In [1]: import numpy as np

In [2]: import numpy.linalg as la

In [3]: np.set_printoptions(precision=3, suppress=True, linewidth=120, sign=" ")

In [4]: rnd = lambda a: np.round(a, 3) + 0

In [5]: A = np.load("out15.npy")

In [6]: A
Out[6]: 
array([[ 3,  3,  3,  0],
       [ 1,  1,  1,  2],
       [ 3,  2,  1,  2],
       [ 3,  3,  3,  0]])

In [7]: rnd(la.det(A[::-1]))
Out[7]: np.float64(0.0)

In [8]: rnd(la.eigvals(A))
Out[8]: array([ 7.603,  0.   , -0.35 , -2.253])

In [9]: rnd(np.poly(A))
Out[9]: array([  1.,  -5., -19.,  -6.,   0.])

In [10]: print(np.einsum("ij,ji->", A, A))
63

In [11]: J = np.load("m.npy")

In [12]: J
Out[12]: 
array([[ 0,  0,  0,  0],
       [ 0,  0,  1,  1],
       [ 0,  1,  0,  1],
       [ 0,  1,  1,  0]])

In [13]: # 2 blocks once reordered

In [14]: J.sum(axis=0)
Out[14]: array([ 0,  2,  2,  2])

In [15]: np.argwhere(np.triu(J))
Out[15]: 
array([[ 1,  2],
       [ 1,  3],
       [ 2,  3]])

In [16]: low = np.diag(J.sum(axis=1)) - J

In [17]: (la.eigvalsh(low) < 1e-8).sum()
Out[17]: np.int64(2)

In [18]: print(low @ np.ones(4))
[ 0.  0.  0.  0.]

In [19]: low
Out[19]: 
array([[ 0,  0,  0,  0],
       [ 0,  2, -1, -1],
       [ 0, -1,  2, -1],
       [ 0, -1, -1,  2]])

In [20]: la.matrix_rank(low)
Out[20]: np.int64(2)

In [21]: rng = np.random.default_rng(49736)

In [22]: labels = rng.permutation(4)

In [23]: labels
Out[23]: array([ 1,  3,  0,  2])

In [24]: M2 = low[labels][:, labels]

In [25]: print(rnd(la.det(M2)), rnd(la.det(low[labels])))
0.0 0.0

In [26]: np.trace(M2)
Out[26]: np.int64(6)

In [27]: rank = la.matrix_rank(J)

In [28]: print(rank)
3

In [29]: null = la.svd(J)[2][rank:].T

In [30]: la.matrix_rank(J.T @ J), la.matrix_rank(J @ J.T)
Out[30]: (np.int64(3), np.int64(3))

In [31]: [int(la.matrix_rank(J[:, :j + 1])) for j in range(4)]
Out[31]: [0, 1, 2, 3]

In [32]: [int(la.matrix_rank(J[:i])) for i in range(1, len(J) + 1)]
Out[32]: [0, 1, 2, 3]

In [33]: J @ null
Out[33]: 
array([[ 0.],
       [ 0.],
       [ 0.],
       [ 0.]])

In [34]: null[:, 0] / null[np.abs(null[:, 0]).round(6).argmax(), 0]
Out[34]: array([ 1.,  0.,  0.,  0.])

In [35]: [int(la.matrix_rank(np.delete(J, i, axis=0))) for i in range(4)]
Out[35]: [3, 2, 2, 2]

In [36]: F = np.load("case6.npy")

In [37]: F
Out[37]: 
array([[ 0,  6,  1,  5],
       [ 6,  2,  5,  0],
       [ 1,  5,  6,  5],
       [ 5,  0,  5,  2]])

In [38]: print(F @ F)
[[ 62  17  61  15]
 [ 17  65  46  55]
 [ 61  46  87  45]
 [ 15  55  45  54]]

In [39]: (F - F.T) / 2
Out[39]: 
array([[ 0.,  0.,  0.,  0.],
       [ 0.,  0.,  0.,  0.],
       [ 0.,  0.,  0.,  0.],
       [ 0.,  0.,  0.,  0.]])

In [40]: print(rnd(la.det(F)))
-491.0

In [41]: rnd(np.abs(la.eigvals(F)).max())
Out[41]: np.float64(13.861)

In [42]: (F + F.T) / 2
Out[42]: 
array([[ 0.,  6.,  1.,  5.],
       [ 6.,  2.,  5.,  0.],
       [ 1.,  5.,  6.,  5.],
       [ 5.,  0.,  5.,  2.]])

In [43]: rnd(np.sort(np.abs(la.eigvals(F))))
Out[43]: array([  1.663,   2.617,   8.14 ,  13.861])

In [44]: assert F == F.T
---------------------------------------------------------------------------
ValueError                                Traceback (most recent call last)
Cell In[44], line 1
----> 1 assert F == F.T

ValueError: The truth value of an array with more than one element is ambiguous. Use a.any() or a.all()

In [45]: np.allclose(F @ F.T, F.T @ F)
Out[45]: True

In [46]: print(np.allclose(F, F.T))
True

In [47]: la.matrix_power(F, 3)
Out[47]: 
array([[  238,   711,   588,   645],
       [  711,   462,   893,   425],
       [  588,   893,  1038,   830],
       [  645,   425,   830,   408]])

In [48]: rank = la.matrix_rank(A)

In [49]: rank
Out[49]: np.int64(3)

In [50]: null = la.svd(A)[2][rank:].T

In [51]: print(np.allclose(A @ null, 0))
True

In [52]: [int(la.matrix_rank(np.delete(A, i, axis=0))) for i in range(4)]
Out[52]: [3, 2, 2, 3]

In [53]: [int(la.matrix_rank(A[:i])) for i in range(1, len(A) + 1)]
Out[53]: [1, 2, 3, 3]

In [54]: rnd(null[:, 0] / null[np.abs(null[:, 0]).round(6).argmax(), 0])
Out[54]: array([-0.5,  1. , -0.5,  0. ])

In [55]: la.matrix_rank(A.T @ A), la.matrix_rank(A @ A.T)
Out[55]: (np.int64(3), np.int64(3))

In [56]: u = np.array([2, 1, 0, -3])

In [57]: M2 = F + np.outer(u, np.eye(4)[3])

In [58]: la.matrix_rank(M2 - F)
Out[58]: np.int64(1)

In [59]: la.matrix_rank(la.inv(M2) - la.inv(F), tol=1e-8)
Out[59]: np.int64(1)

In [60]: M2
Out[60]: 
array([[ 0.,  6.,  1.,  7.],
       [ 6.,  2.,  5.,  1.],
       [ 1.,  5.,  6.,  5.],
       [ 5.,  0.,  5., -1.]])

In [61]: O, _ = la.qr(np.array([[0.6, 0.3], [-0.5, -1.4], [-1.2, 0.1]]))

In [62]: K = O @ O.T

In [63]: rnd(K)
Out[63]: 
array([[ 0.179, -0.199, -0.327],
       [-0.199,  0.952, -0.079],
       [-0.327, -0.079,  0.869]])

In [64]: # projection: eigenvalues are 0 or 1

In [65]: x0 = np.array([1, 1, -2])

In [66]: rnd(K * x0)
Out[66]: 
array([[ 0.179, -0.199,  0.655],
       [-0.199,  0.952,  0.159],
       [-0.327, -0.079, -1.739]])

In [67]: rnd(K @ np.eye(3)[2])
Out[67]: array([-0.327, -0.079,  0.869])

In [68]: rnd(np.einsum("ij,j->i", K, x0))
Out[68]: array([ 0.635,  0.911, -2.146])

In [69]: np.sign((K @ x0).round(6))
Out[69]: array([ 1.,  1., -1.])

In [70]: rnd(K @ (2 * x0))
Out[70]: array([ 1.269,  1.823, -4.291])

In [71]: (K @ x0).argmax()
Out[71]: np.int64(1)

In [72]: evals, vecs = la.eigh(F)

In [73]: x0 = np.array([-3, 0, 3, 1])

In [74]: np.abs(F).sum(axis=1).max(), rnd(np.abs(evals).max())
Out[74]: (np.int64(17), np.float64(13.861))

In [75]: x0 @ F @ x0 / (x0 @ x0), rnd(evals[0]), rnd(evals[-1])
Out[75]: (np.float64(2.0), np.float64(-8.14), np.float64(13.861))

In [76]: rnd(vecs * np.maximum(evals, 0) @ vecs.T)
Out[76]: 
array([[ 3.323,  3.247,  2.596,  2.575],
       [ 3.247,  4.281,  3.678,  2.009],
       [ 2.596,  3.678,  6.767,  3.835],
       [ 2.575,  2.009,  3.835,  3.77 ]])

In [77]: print(rnd(vecs * np.abs(evals) @ vecs.T))
[[ 6.645  0.494  4.192  0.149]
 [ 0.494  6.562  2.355  4.019]
 [ 4.192  2.355  7.533  2.67 ]
 [ 0.149  4.019  2.67   5.541]]

In [78]: x0 = np.array([9, -5, 1])

In [79]: print(rnd(K @ x0))
[ 2.28  -6.631 -1.68 ]

In [80]: rnd(np.eye(3) - K)
Out[80]: 
array([[ 0.821,  0.199,  0.327],
       [ 0.199,  0.048,  0.079],
       [ 0.327,  0.079,  0.131]])

In [81]: M = np.load("block3.npy")

In [82]: rnd(M)
Out[82]: 
array([[ 0.966, -0.237, -0.102],
       [-0.237, -0.661, -0.712],
       [-0.102, -0.712,  0.695]])

In [83]: # symmetric

In [84]: u = np.array([3, 2, 2])

In [85]: M2 = M + np.outer(u, np.eye(3)[2])

In [86]: rnd(M2)
Out[86]: 
array([[ 0.966, -0.237,  2.898],
       [-0.237, -0.661,  1.288],
       [-0.102, -0.712,  2.695]])

In [87]: rnd(la.det(M2) / la.det(M)), rnd(1 + la.solve(M, u)[2])
Out[87]: (np.float64(0.661), np.float64(0.661))

In [88]: O, r_ = la.qr(M2)

In [89]: rnd(O @ r_)
Out[89]: 
array([[ 0.966, -0.237,  2.898],
       [-0.237, -0.661,  1.288],
       [-0.102, -0.712,  2.695]])

In [90]: np.allclose(r_.T @ r_, M2.T @ M2)
Out[90]: True

In [91]: np.trace(O @ O.T)
Out[91]: np.float64(3.0)

In [92]: print(rnd(O.T @ O))
[[ 1.  0.  0.]
 [ 0.  1.  0.]
 [ 0.  0.  1.]]

In [93]: rnd(np.abs(np.diag(r_)))
Out[93]: array([ 1.   ,  1.   ,  0.661])

In [94]: print(rnd(r_))
[[-1.     0.    -2.22 ]
 [ 0.     1.    -3.458]
 [ 0.     0.     0.661]]
